>>> import numpy as np
>>> np.set_printoptions(precision=3, suppress=True, linewidth=120, floatmode="fixed")
>>> def tidy(a):
...     return np.round(a, 3) + 0
... 
>>> F = np.array([[-2, 4, 3, 1, 1],
...     [0, -1, -2, 3, 0],
...     [0, 0, -2, 3, -5],
...     [-4, -1, 5, -2, 5],
...     [5, -2, 0, -5, -1],
...     [-4, -2, -4, 5, 0],
...     [-5, 1, 5, 5, 3],
...     [0, 5, 3, -2, 2]])
>>> F[-1] = F[0] + -2 * F[1]
>>> F
array([[-2,  4,  3,  1,  1],
       [ 0, -1, -2,  3,  0],
       [ 0,  0, -2,  3, -5],
       [-4, -1,  5, -2,  5],
       [ 5, -2,  0, -5, -1],
       [-4, -2, -4,  5,  0],
       [-5,  1,  5,  5,  3],
       [-2,  6,  7, -5,  1]])
>>> tidy(np.linalg.norm(F, "nuc"))
np.float64(41.289)
>>> tidy(np.linalg.norm(F, 2))
np.float64(15.314)
>>> tidy(np.linalg.norm(F, 1)), tidy(np.linalg.norm(F, np.inf))
(np.float64(29.0), np.float64(21.0))
>>> E = np.array([[0.5, 0.3, -1.3],
...     [-0.3, -0.4, -0.7],
...     [0.2, -0.1, -2.1],
...     [-0.6, -1.6, 0.6],
...     [-1.0, 1.4, -0.1],
...     [0.7, 0.8, -1.8],
...     [-0.6, -1.4, -2.0],
...     [-0.7, -0.6, -0.8],
...     [-0.2, 1.1, -0.5],
...     [-0.2, 0.2, -2.3],
...     [0.1, 0.6, -0.8],
...     [1.4, 1.0, 1.5],
...     [0.6, -0.7, 2.6],
...     [1.3, 0.1, -0.4],
...     [1.0, 0.7, -1.2],
...     [-1.1, 0.3, -0.6],
...     [-0.2, 0.9, -1.1],
...     [-1.7, 0.9, 0.4],
...     [1.2, -1.2, 0.0],
...     [-0.5, -0.5, -0.2],
...     [-0.5, -1.3, -1.0],
...     [0.5, 1.9, -0.6],
...     [-0.5, -0.1, 1.4],
...     [0.9, -0.7, 0.1],
...     [1.3, -0.3, 0.7],
...     [-1.0, 0.2, 0.2]])
>>> E[0] *= 10
>>> E
array([[  5.000,   3.000, -13.000],
       [ -0.300,  -0.400,  -0.700],
       [  0.200,  -0.100,  -2.100],
       [ -0.600,  -1.600,   0.600],
       [ -1.000,   1.400,  -0.100],
       [  0.700,   0.800,  -1.800],
       [ -0.600,  -1.400,  -2.000],
       [ -0.700,  -0.600,  -0.800],
       [ -0.200,   1.100,  -0.500],
       [ -0.200,   0.200,  -2.300],
       [  0.100,   0.600,  -0.800],
       [  1.400,   1.000,   1.500],
       [  0.600,  -0.700,   2.600],
       [  1.300,   0.100,  -0.400],
       [  1.000,   0.700,  -1.200],
       [ -1.100,   0.300,  -0.600],
       [ -0.200,   0.900,  -1.100],
       [ -1.700,   0.900,   0.400],
       [  1.200,  -1.200,   0.000],
       [ -0.500,  -0.500,  -0.200],
       [ -0.500,  -1.300,  -1.000],
       [  0.500,   1.900,  -0.600],
       [ -0.500,  -0.100,   1.400],
       [  0.900,  -0.700,   0.100],
       [  1.300,  -0.300,   0.700],
       [ -1.000,   0.200,   0.200]])
>>> x = np.array([0, 2, -1])
>>> rhs = E @ x
>>> tidy(rhs)
array([19.000, -0.100,  1.900, -3.800,  2.900,  3.400, -0.800, -0.400,  2.700,  2.700,  2.000,  0.500, -4.000,  0.600,
        2.600,  1.200,  2.900,  1.400, -2.400, -0.800, -1.600,  4.400, -1.600, -1.500, -1.300,  0.200])
>>> tidy(np.linalg.solve(E.T @ E, E.T @ rhs))
array([ 0.000,  2.000, -1.000])
>>> rng = np.random.default_rng(27632)
>>> rhs = rhs + 0.1 * rng.normal(size=26)
>>> tidy(rhs)
array([18.881, -0.165,  1.978, -3.881,  2.897,  3.380, -0.960, -0.456,  2.623,  2.535,  1.954,  0.531, -4.035,  0.655,
        2.726,  1.127,  2.879,  1.376, -2.523, -0.630, -1.430,  4.290, -1.378, -1.676, -1.379,  0.191])
>>> coef, *_ = np.linalg.lstsq(E, rhs)
>>> tidy(np.linalg.norm(rhs - E @ coef))
np.float64(0.519)
>>> tidy(coef)
array([-0.004,  2.008, -0.989])
